$ ipython --no-banner

In [1]: import numpy as np

In [2]: import numpy.linalg as la

In [3]: np.set_printoptions(suppress=True, linewidth=140)

In [4]: mat = np.load("m.npy")

In [5]: mat
Out[5]: 
array([[4., 3., 3., 0.],
       [3., 4., 3., 0.],
       [3., 3., 4., 0.],
       [0., 0., 0., 4.]])

In [6]: np.round(la.eigvals(mat), 2)
Out[6]: array([ 1., 10.,  1.,  4.])

In [7]: np.einsum("ii->", mat)
Out[7]: np.float64(16.0)

In [8]: np.round(la.det(mat.T), 2)
Out[8]: np.float64(40.0)

In [9]: def softmax(z):
   ...:     e = np.exp(z - z.max(axis=-1, keepdims=True))
   ...:     return e / e.sum(axis=-1, keepdims=True)
   ...: 

In [10]: np.round(softmax(10 * mat[3]), 2) + 0
Out[10]: array([0., 0., 0., 1.])

In [11]: softmax(mat).sum(axis=1)
Out[11]: array([1., 1., 1., 1.])

In [12]: scores = mat @ mat.T / np.sqrt(4)

In [13]: np.round(softmax(scores), 2) + 0
Out[13]: 
array([[0.45, 0.27, 0.27, 0.  ],
       [0.27, 0.45, 0.27, 0.  ],
       [0.27, 0.27, 0.45, 0.  ],
       [0.  , 0.  , 0.  , 1.  ]])

In [14]: softmax(scores).round(6).argmax(axis=1)
Out[14]: array([0, 1, 2, 3])

In [15]: K = np.load("w.npy")

In [16]: K
Out[16]: 
array([[0, 1, 0],
       [1, 0, 0],
       [0, 0, 1]])

In [17]: vals, vecs = la.eigh(K)

In [18]: vec = np.array([1, 0, 0])

In [19]: np.round(la.eigvalsh(K[1:, 1:]), 2)
Out[19]: array([0., 1.])

In [20]: np.round(vecs * np.maximum(vals, 0) @ vecs.T, 2)
Out[20]: 
array([[0.5, 0.5, 0. ],
       [0.5, 0.5, 0. ],
       [0. , 0. , 1. ]])

In [21]: rng = np.random.default_rng(12)

In [22]: z = rng.permutation(3)

In [23]: z
Out[23]: array([1, 2, 0])

In [24]: A2 = K[z][:, z]

In [25]: round(la.det(A2), 2), round(float(la.det(K[z])), 2)
Out[25]: (np.float64(-1.0), -1.0)

In [26]: np.trace(A2)
Out[26]: np.int64(1)

In [27]: vals, vecs = la.eig(K)

In [28]: np.round(np.sort(la.eigvals(K.T)), 2)
Out[28]: array([-1.,  1.,  1.])

In [29]: K @ vecs[:, 0] - vals[0] * vecs[:, 0]
Out[29]: array([0., 0., 0.])

In [30]: m1 = np.loadtxt("run11.csv", delimiter=",")

In [31]: m1
Out[31]: 
array([[3., 3., 0., 3., 3., 2., 3., 1., 2.],
       [0., 2., 1., 5., 5., 5., 4., 2., 2.],
       [0., 0., 0., 1., 1., 4., 1., 3., 0.],
       [0., 0., 0., 3., 0., 2., 2., 1., 3.],
       [0., 0., 0., 0., 5., 0., 3., 3., 4.],
       [0., 0., 0., 0., 0., 0., 2., 0., 0.],
       [0., 0., 0., 0., 0., 0., 3., 3., 4.],
       [0., 0., 0., 0., 0., 0., 0., 0., 0.],
       [0., 0., 0., 0., 0., 0., 0., 0., 2.]])

In [32]: z = rng.permutation(9)

In [33]: z
Out[33]: array([7, 1, 5, 0, 3, 4, 2, 6, 8])

In [34]: A2 = m1[z][:, z]

In [35]: A2
Out[35]: 
array([[0., 0., 0., 0., 0., 0., 0., 0., 0.],
       [2., 2., 5., 0., 5., 5., 1., 4., 2.],
       [0., 0., 0., 0., 0., 0., 0., 2., 0.],
       [1., 3., 2., 3., 3., 3., 0., 3., 2.],
       [1., 0., 2., 0., 3., 0., 0., 2., 3.],
       [3., 0., 0., 0., 0., 5., 0., 3., 4.],
       [3., 0., 4., 0., 1., 1., 0., 1., 0.],
       [3., 0., 0., 0., 0., 0., 0., 3., 4.],
       [0., 0., 0., 0., 0., 0., 0., 0., 2.]])

In [36]: np.diag(A2)
Out[36]: array([0., 2., 0., 3., 3., 5., 0., 3., 2.])

In [37]: np.round(np.sort(np.abs(la.eigvals(A2))), 2)
Out[37]: array([0., 0., 0., 2., 2., 3., 3., 3., 5.])

In [38]: la.matrix_rank(m1 - m1[0, 0] * np.eye(9))
Out[38]: np.int64(8)

In [39]: m1 @ m1
Out[39]: 
array([[ 9., 15.,  3., 33., 39., 27., 49., 30., 49.],
       [ 0.,  4.,  2., 26., 36., 24., 56., 39., 59.],
       [ 0.,  0.,  0.,  3.,  5.,  2., 16.,  7., 11.],
       [ 0.,  0.,  0.,  9.,  0.,  6., 16.,  9., 23.],
       [ 0.,  0.,  0.,  0., 25.,  0., 24., 24., 40.],
       [ 0.,  0.,  0.,  0.,  0.,  0.,  6.,  6.,  8.],
       [ 0.,  0.,  0.,  0.,  0.,  0.,  9.,  9., 20.],
       [ 0.,  0.,  0.,  0.,  0.,  0.,  0.,  0.,  0.],
       [ 0.,  0.,  0.,  0.,  0.,  0.,  0.,  0.,  4.]])

In [40]: np.prod(np.diag(m1)), np.round(la.det(m1), 2)
Out[40]: (np.float64(0.0), np.float64(0.0))

In [41]: np.round(np.sort(la.eigvals(m1)), 2)
Out[41]: array([0., 0., 0., 2., 2., 3., 3., 3., 5.])

In [42]: m1.shape
Out[42]: (9, 9)

In [43]: np.zeros(9, 9)
Traceback (most recent call last):
  Cell In[43], line 1
    np.zeros(9, 9)
TypeError: Cannot interpret '9' as a data type


In [44]: np.abs(m1).max()
Out[44]: np.float64(5.0)

In [45]: np.round(m1.mean(axis=0), 2)
Out[45]: array([0.33, 0.56, 0.11, 1.33, 1.56, 1.44, 2.  , 1.44, 1.89])

In [46]: round(la.norm(m1), 2)
Out[46]: np.float64(17.72)

In [47]: np.count_nonzero(m1)
Out[47]: np.int64(35)

In [48]: np.round(la.svd(m1, compute_uv=False), 2) + 0
Out[48]: array([14.98,  6.49,  4.37,  3.99,  2.69,  2.04,  0.74,  0.64,  0.  ])

In [49]: m1[:, 9]
Traceback (most recent call last):
  Cell In[49], line 1
    m1[:, 9]
IndexError: index 9 is out of bounds for axis 1 with size 9


In [50]: m1.sum(axis=0)
Out[50]: array([ 3.,  5.,  1., 12., 14., 13., 18., 13., 17.])

In [51]: np.diff(m1, axis=0)
Out[51]: 
array([[-3., -1.,  1.,  2.,  2.,  3.,  1.,  1.,  0.],
       [ 0., -2., -1., -4., -4., -1., -3.,  1., -2.],
       [ 0.,  0.,  0.,  2., -1., -2.,  1., -2.,  3.],
       [ 0.,  0.,  0., -3.,  5., -2.,  1.,  2.,  1.],
       [ 0.,  0.,  0.,  0., -5.,  0., -1., -3., -4.],
       [ 0.,  0.,  0.,  0.,  0.,  0.,  1.,  3.,  4.],
       [ 0.,  0.,  0.,  0.,  0.,  0., -3., -3., -4.],
       [ 0.,  0.,  0.,  0.,  0.,  0.,  0.,  0.,  2.]])

In [52]: A2 = np.array([[3, -2, -2],
    ...:     [-2, -2, 0],
    ...:     [-1, -2, 0],
    ...:     [3, -1, 0],
    ...:     [-3, 1, 1],
    ...:     [1, 1, 2],
    ...:     [3, 2, 1],
    ...:     [3, -3, 1],
    ...:     [0, -2, -1]])

In [53]: np.einsum("ij->j", m1)
Out[53]: array([ 3.,  5.,  1., 12., 14., 13., 18., 13., 17.])

In [54]: np.einsum("ik,kj->ij", m1, A2)
Out[54]: 
array([[ 17., -11.,   3.],
       [ 18.,  -3.,  19.],
       [ 16.,  -3.,  13.],
       [ 20.,  -6.,   4.],
       [  3.,  -6.,   7.],
       [  6.,   4.,   2.],
       [ 18., -11.,   2.],
       [  0.,   0.,   0.],
       [  0.,  -4.,  -2.]])

In [55]: np.einsum("ik,kj->ji", m1, A2)
Out[55]: 
array([[ 17.,  18.,  16.,  20.,   3.,   6.,  18.,   0.,   0.],
       [-11.,  -3.,  -3.,  -6.,  -6.,   4., -11.,   0.,  -4.],
       [  3.,  19.,  13.,   4.,   7.,   2.,   2.,   0.,  -2.]])

In [56]: A2.T @ m1.T
Out[56]: 
array([[ 17.,  18.,  16.,  20.,   3.,   6.,  18.,   0.,   0.],
       [-11.,  -3.,  -3.,  -6.,  -6.,   4., -11.,   0.,  -4.],
       [  3.,  19.,  13.,   4.,   7.,   2.,   2.,   0.,  -2.]])

In [57]: F = np.load("case12.npy")

In [58]: F.round(2)
Out[58]: 
array([[0.2 , 0.2 , 0.07, 0.07, 0.33],
       [0.2 , 0.2 , 0.07, 0.07, 0.33],
       [0.07, 0.07, 0.02, 0.02, 0.11],
       [0.07, 0.07, 0.02, 0.02, 0.11],
       [0.33, 0.33, 0.11, 0.11, 0.56]])

In [59]: vec = np.array([0, -4, 2, -9, -1])

In [60]: np.round(F @ np.eye(5)[2], 2)
Out[60]: array([0.07, 0.07, 0.02, 0.02, 0.11])

In [61]: np.round((F * vec).sum(axis=1), 2)
Out[61]: array([-1.6 , -1.6 , -0.53, -0.53, -2.67])

In [62]: np.round(np.einsum("ij,j->i", F, vec), 2)
Out[62]: array([-1.6 , -1.6 , -0.53, -0.53, -2.67])

In [63]: np.round(F @ vec, 2)
Out[63]: array([-1.6 , -1.6 , -0.53, -0.53, -2.67])

In [64]: np.sign((F @ vec).round(6))
Out[64]: array([-1., -1., -1., -1., -1.])

In [65]: la.norm(F @ vec) <= la.norm(F, 2) * la.norm(vec) + 1e-9
Out[65]: np.True_

In [66]: np.round(F * vec, 2)
Out[66]: 
array([[ 0.  , -0.8 ,  0.13, -0.6 , -0.33],
       [ 0.  , -0.8 ,  0.13, -0.6 , -0.33],
       [ 0.  , -0.27,  0.04, -0.2 , -0.11],
       [ 0.  , -0.27,  0.04, -0.2 , -0.11],
       [ 0.  , -1.33,  0.22, -1.  , -0.56]])
